$ python3 -q
>>> import numpy as np
>>> np.set_printoptions(precision=3, suppress=True, linewidth=200, sign=" ")
>>> M = np.loadtxt("a.csv", delimiter=",")
>>> print(M)
[[ 3.573  1.203  1.174 -1.043  0.48  -2.254  3.309  1.72   1.185 -1.315]
 [-0.079  1.053  4.683  3.088  0.212  0.599 -0.865  1.193  0.182 -2.026]
 [-1.472  2.486  0.945  0.703 -1.129  2.295  0.06  -0.258  4.133  0.958]
 [-1.462  3.169 -1.408  0.593 -0.754 -2.05  -0.757  3.963 -1.356 -1.857]
 [-4.157 -0.43  -1.    -1.164  3.462 -0.856 -1.503 -0.35   3.444 -2.458]
 [ 2.428 -0.493 -0.231 -1.894 -0.488  1.453 -6.218  2.881  1.535  0.593]
 [-0.23   3.097 -2.666 -2.623 -1.522 -0.048 -0.407 -5.101 -1.213 -5.754]
 [ 0.677  0.393 -1.313  0.125  2.507  4.475  3.2    2.715 -0.605 -0.434]
 [ 2.111  4.591 -0.469  1.862  1.715 -1.617 -3.118  0.129 -0.766  0.734]]
>>> t3 = np.stack([M, 4 * M, M[::-1]])
>>> np.linalg.norm(t3, axis=(1, 2))
array([ 21.15,  84.6 ,  21.15])
>>> x = np.array([-2, 0, 0, 0, 2, 2, -2, -3, 3, 1])
>>> h = np.maximum(M @ x, 0)
>>> np.maximum(M @ x, 0) - np.maximum(-M @ x, 0)
array([-20.234,  -1.547,  19.29 , -18.981,  25.457,   6.069,   4.044,  -4.186,   0.26 ])
>>> M * (h > 1e-9)[:, None]
array([[ 0.   ,  0.   ,  0.   , -0.   ,  0.   , -0.   ,  0.   ,  0.   ,  0.   , -0.   ],
       [-0.   ,  0.   ,  0.   ,  0.   ,  0.   ,  0.   , -0.   ,  0.   ,  0.   , -0.   ],
       [-1.472,  2.486,  0.945,  0.703, -1.129,  2.295,  0.06 , -0.258,  4.133,  0.958],
       [-0.   ,  0.   , -0.   ,  0.   , -0.   , -0.   , -0.   ,  0.   , -0.   , -0.   ],
       [-4.157, -0.43 , -1.   , -1.164,  3.462, -0.856, -1.503, -0.35 ,  3.444, -2.458],
       [ 2.428, -0.493, -0.231, -1.894, -0.488,  1.453, -6.218,  2.881,  1.535,  0.593],
       [-0.23 ,  3.097, -2.666, -2.623, -1.522, -0.048, -0.407, -5.101, -1.213, -5.754],
       [ 0.   ,  0.   , -0.   ,  0.   ,  0.   ,  0.   ,  0.   ,  0.   , -0.   , -0.   ],
       [ 2.111,  4.591, -0.469,  1.862,  1.715, -1.617, -3.118,  0.129, -0.766,  0.734]])
>>> np.tanh(M @ x)
array([-1.   , -0.913,  1.   , -1.   ,  1.   ,  1.   ,  0.999, -1.   ,  0.254])
>>> print(h)
[  0.      0.     19.29    0.     25.457   6.069   4.044   0.      0.26 ]
